>>> import numpy as np
>>> from numpy import linalg as LA
>>> np.set_printoptions(suppress=True, linewidth=120)
>>> th = np.deg2rad(72)
>>> A = np.eye(8)
>>> A[np.ix_([1, 3], [1, 3])] = [[np.cos(th), -np.sin(th)], [np.sin(th), np.cos(th)]]
>>> A.round(3)
array([[ 1.   ,  0.   ,  0.   ,  0.   ,  0.   ,  0.   ,  0.   ,  0.   ],
       [ 0.   ,  0.309,  0.   , -0.951,  0.   ,  0.   ,  0.   ,  0.   ],
       [ 0.   ,  0.   ,  1.   ,  0.   ,  0.   ,  0.   ,  0.   ,  0.   ],
       [ 0.   ,  0.951,  0.   ,  0.309,  0.   ,  0.   ,  0.   ,  0.   ],
       [ 0.   ,  0.   ,  0.   ,  0.   ,  1.   ,  0.   ,  0.   ,  0.   ],
       [ 0.   ,  0.   ,  0.   ,  0.   ,  0.   ,  1.   ,  0.   ,  0.   ],
       [ 0.   ,  0.   ,  0.   ,  0.   ,  0.   ,  0.   ,  1.   ,  0.   ],
       [ 0.   ,  0.   ,  0.   ,  0.   ,  0.   ,  0.   ,  0.   ,  1.   ]])
>>> np.flatnonzero(LA.matrix_power((A != 0) + (A.T != 0) + np.eye(8), 8)[0])
array([0])
>>> (A != 0).astype(int)
array([[1, 0, 0, 0, 0, 0, 0, 0],
       [0, 1, 0, 1, 0, 0, 0, 0],
       [0, 0, 1, 0, 0, 0, 0, 0],
       [0, 1, 0, 1, 0, 0, 0, 0],
       [0, 0, 0, 0, 1, 0, 0, 0],
       [0, 0, 0, 0, 0, 1, 0, 0],
       [0, 0, 0, 0, 0, 0, 1, 0],
       [0, 0, 0, 0, 0, 0, 0, 1]])
>>> np.round(np.sort(LA.eigvals(A).real), 3)
array([0.309, 0.309, 1.   , 1.   , 1.   , 1.   , 1.   , 1.   ])
>>> rng = np.random.default_rng(915)
>>> labels = rng.permutation(8)
>>> labels
array([7, 4, 1, 0, 3, 2, 6, 5])
>>> B = A[labels][:, labels]
>>> np.round(np.diag(B), 3)
array([1.   , 1.   , 0.309, 1.   , 0.309, 1.   , 1.   , 1.   ])
>>> np.round(np.trace(B), 3)
np.float64(6.618)
>>> r0 = np.array([2, 4, 5, 3, 5, 5, 3, 3])
>>> B = A + np.outer(r0, np.eye(8)[6])
>>> B.round(3)
array([[ 1.   ,  0.   ,  0.   ,  0.   ,  0.   ,  0.   ,  2.   ,  0.   ],
       [ 0.   ,  0.309,  0.   , -0.951,  0.   ,  0.   ,  4.   ,  0.   ],
       [ 0.   ,  0.   ,  1.   ,  0.   ,  0.   ,  0.   ,  5.   ,  0.   ],
       [ 0.   ,  0.951,  0.   ,  0.309,  0.   ,  0.   ,  3.   ,  0.   ],
       [ 0.   ,  0.   ,  0.   ,  0.   ,  1.   ,  0.   ,  5.   ,  0.   ],
       [ 0.   ,  0.   ,  0.   ,  0.   ,  0.   ,  1.   ,  5.   ,  0.   ],
       [ 0.   ,  0.   ,  0.   ,  0.   ,  0.   ,  0.   ,  4.   ,  0.   ],
       [ 0.   ,  0.   ,  0.   ,  0.   ,  0.   ,  0.   ,  3.   ,  1.   ]])
>>> round(float(LA.det(B) / LA.det(A)), 3), np.round(1 + LA.solve(A, r0)[6], 3)
(4.0, np.float64(4.0))
>>> vec = np.array([3, 0, 0, 1, -2, -2, -1, 2])
>>> y = B @ vec
>>> y.round(3)
array([ 1.   , -4.951, -5.   , -2.691, -7.   , -7.   , -4.   , -1.   ])
>>> np.round(LA.solve(B, y + B[:, 3]), 3) + 0
array([ 3.,  0.,  0.,  2., -2., -2., -1.,  2.])
>>> np.round(LA.solve(B, y), 3) + 0
array([ 3.,  0.,  0.,  1., -2., -2., -1.,  2.])
>>> X = np.loadtxt("data.csv", delimiter=",")
>>> X.round(3)
array([[-0.707,  0.   ,  0.707,  0.   ,  0.   ],
       [ 0.   ,  1.   ,  0.   ,  0.   ,  0.   ],
       [-0.707,  0.   , -0.707,  0.   ,  0.   ],
       [ 0.   ,  0.   ,  0.   ,  1.   ,  0.   ],
       [ 0.   ,  0.   ,  0.   ,  0.   ,  1.   ]])
>>> np.round(np.sort(LA.eigvals(X).real), 3)
array([-0.707, -0.707,  1.   ,  1.   ,  1.   ])
>>> np.round(X @ X, 3) + 0
array([[ 0.,  0., -1.,  0.,  0.],
       [ 0.,  1.,  0.,  0.,  0.],
       [ 1.,  0.,  0.,  0.,  0.],
       [ 0.,  0.,  0.,  1.,  0.],
       [ 0.,  0.,  0.,  0.,  1.]])
>>> t3 = np.stack([X, -3 * X, X[::-1]])
>>> (t3 @ X.T).shape
(3, 5, 5)
>>> np.einsum("bij,cij->bc", t3, t3)
array([[  5., -15.,   1.],
       [-15.,  45.,  -3.],
       [  1.,  -3.,   5.]])
>>> LA.matrix_rank(t3)
array([5, 5, 5])
>>> arr = np.loadtxt("dump.csv", delimiter=",")
>>> arr.round(3) + 0
array([[  3.376,  24.829, -40.176, -23.888,  -7.244,   2.875, -16.279,   7.803, -23.897, -10.612, -35.239,  45.724,
        -34.365],
       [  2.289,  18.996, -33.015, -19.885,  -5.885,   0.909, -13.057,   3.905, -19.958,  -8.1  , -29.945,  37.682,
        -27.548],
       [  1.471,  14.194, -26.954, -16.434,  -4.8  ,  -0.575, -10.333,   0.887, -16.621,  -6.084, -25.306,  30.832,
        -21.773],
       [  1.058,  11.537, -23.503, -14.437,  -4.216,  -1.321,  -8.786,  -0.679, -14.717,  -4.994, -22.581,  26.91 ,
        -18.486],
       [  0.991,  11.078, -22.898, -14.084,  -4.116,  -1.443,  -8.515,  -0.939, -14.383,  -4.808, -22.095,  26.22 ,
        -17.911],
       [  0.989,  11.07 , -22.888, -14.078,  -4.115,  -1.445,  -8.511,  -0.943, -14.377,  -4.805, -22.087,  26.209,
        -17.901],
       [  0.974,  10.961, -22.744, -13.994,  -4.091,  -1.474,  -8.447,  -1.005, -14.298,  -4.761, -21.972,  26.045,
        -17.764],
       [  0.824,   9.912, -21.347, -13.175,  -3.865,  -1.743,  -7.822,  -1.585, -13.525,  -4.339, -20.84 ,  24.451,
        -16.436],
       [  0.529,   7.676, -18.302, -11.372,  -3.39 ,  -2.266,  -6.466,  -2.751, -11.836,  -3.455, -18.323,  20.963,
        -13.547],
       [  0.165,   4.247, -13.365,  -8.381,  -2.678,  -2.877,  -4.289,  -4.258,  -9.075,  -2.149, -14.051,  15.266,
         -8.901],
       [  0.115,   3.616, -12.399,  -7.784,  -2.549,  -2.951,  -3.869,  -4.478,  -8.53 ,  -1.917, -13.18 ,  14.145,
         -8.002],
       [  0.02 ,   1.994,  -9.774,  -6.137,  -2.213,  -3.047,  -2.742,  -4.902,  -7.032,  -1.339, -10.735,  11.082,
         -5.59 ],
       [  0.003,   1.336,  -8.621,  -5.401,  -2.074,  -3.029,  -2.257,  -4.987,  -6.364,  -1.113,  -9.616,   9.73 ,
         -4.552],
       [  0.007,   0.501,  -7.02 ,  -4.362,  -1.886,  -2.922,  -1.601,  -4.964,  -5.419,  -0.836,  -8.006,   7.846,
         -3.145],
       [  0.139,  -0.711,  -3.837,  -2.238,  -1.5  ,  -2.269,  -0.414,  -4.143,  -3.423,  -0.454,  -4.527,   4.083,
         -0.61 ],
       [  0.184,  -0.827,  -3.218,  -1.819,  -1.408,  -2.034,  -0.221,  -3.786,  -2.998,  -0.413,  -3.791,   3.355,
         -0.204],
       [  0.254,  -0.873,  -2.319,  -1.213,  -1.237,  -1.594,   0.012,  -3.073,  -2.331,  -0.373,  -2.68 ,   2.311,
          0.274],
       [  0.265,  -0.862,  -2.167,  -1.112,  -1.201,  -1.506,   0.044,  -2.924,  -2.211,  -0.367,  -2.487,   2.138,
          0.336],
       [  0.293,  -0.638,  -1.227,  -0.524,  -0.886,  -0.865,   0.156,  -1.79 ,  -1.383,  -0.319,  -1.291,   1.106,
          0.521],
       [  0.25 ,  -0.419,  -0.761,  -0.277,  -0.631,  -0.506,   0.14 ,  -1.101,  -0.901,  -0.257,  -0.731,   0.643,
          0.435],
       [ -0.119,   0.1  ,   0.217,   0.048,   0.225,   0.095,  -0.056,   0.252,   0.273,   0.119,   0.149,  -0.158,
         -0.168],
       [ -0.846,   0.297,   1.221,   0.162,   1.375,   0.194,  -0.298,   0.88 ,   1.519,   0.865,   0.551,  -0.816,
         -0.93 ],
       [ -1.043,   0.282,   1.46 ,   0.176,   1.655,   0.152,  -0.342,   0.918,   1.802,   1.072,   0.601,  -0.967,
         -1.084],
       [ -1.598,   0.15 ,   2.115,   0.21 ,   2.408,  -0.045,  -0.436,   0.873,   2.551,   1.665,   0.692,  -1.383,
         -1.441],
       [ -1.803,   0.075,   2.355,   0.222,   2.677,  -0.14 ,  -0.461,   0.813,   2.816,   1.887,   0.714,  -1.536,
         -1.549],
       [ -5.783,  -2.783,   7.149,   0.628,   7.477,  -3.002,  -0.349,  -2.395,   7.497,   6.391,   0.887,  -4.865,
         -2.262],
       [ -7.701,  -4.684,   9.608,   0.945,   9.663,  -4.721,  -0.055,  -4.628,   9.663,   8.645,   0.982,  -6.702,
         -2.054],
       [ -8.41 ,  -5.44 ,  10.54 ,   1.078,  10.46 ,  -5.387,   0.079,  -5.517,  10.461,   9.487,   1.027,  -7.412,
         -1.919],
       [ -8.424,  -5.455,  10.559,   1.081,  10.477,  -5.4  ,   0.082,  -5.536,  10.477,   9.505,   1.027,  -7.427,
         -1.916],
       [-10.143,  -7.38 ,  12.861,   1.438,  12.391,  -7.067,   0.453,  -7.799,  12.408,  11.563,   1.159,  -9.21 ,
         -1.482],
       [-10.954,  -8.329,  13.968,   1.62 ,  13.287,  -7.875,   0.648,  -8.913,  13.32 ,  12.542,   1.232, -10.079,
         -1.231],
       [-14.181, -12.308,  18.481,   2.427,  16.818, -11.199,   1.529, -13.569,  16.952,  16.474,   1.587, -13.684,
          0.   ],
       [-17.553, -16.745,  23.36 ,   3.386,  20.464, -14.815,   2.593, -18.735,  20.767,  20.637,   2.06 , -17.667,
          1.613],
       [-20.194, -20.375,  27.277,   4.204,  23.297, -17.722,   3.508, -22.941,  23.768,  23.927,   2.494, -20.912,
          3.059],
       [-21.631, -22.398,  29.438,   4.672,  24.831, -19.327,   4.032, -25.278,  25.407,  25.726,   2.752, -22.718,
          3.903],
       [-23.475, -25.04 ,  32.243,   5.292,  26.794, -21.407,   4.727, -28.323,  27.516,  28.045,   3.103, -25.075,
          5.04 ],
       [-23.74 , -25.423,  32.648,   5.383,  27.076, -21.708,   4.829, -28.764,  27.82 ,  28.379,   3.155, -25.417,
          5.208],
       [-25.553, -28.07 ,  35.44 ,   6.017,  28.999, -23.777,   5.539, -31.808,  29.9  ,  30.669,   3.525, -27.779,
          6.387],
       [-34.559, -41.744,  49.674,   9.421,  38.49 , -34.289,   9.353, -47.435,  40.321,  42.149,   5.627, -39.984,
         12.878]])
>>> B = np.array([[3, 3, 4],
...     [-1, 4, 0],
...     [3, -5, 3],
...     [-3, -5, 5],
...     [-1, 1, 1],
...     [1, 3, -1],
...     [-1, -1, 1],
...     [-5, -5, 3],
...     [1, 0, -3],
...     [-3, 3, -1],
...     [4, 3, 2],
...     [-4, -3, 1],
...     [-3, 5, -5]])
>>> LA.matrix_rank(arr @ B)
np.int64(3)
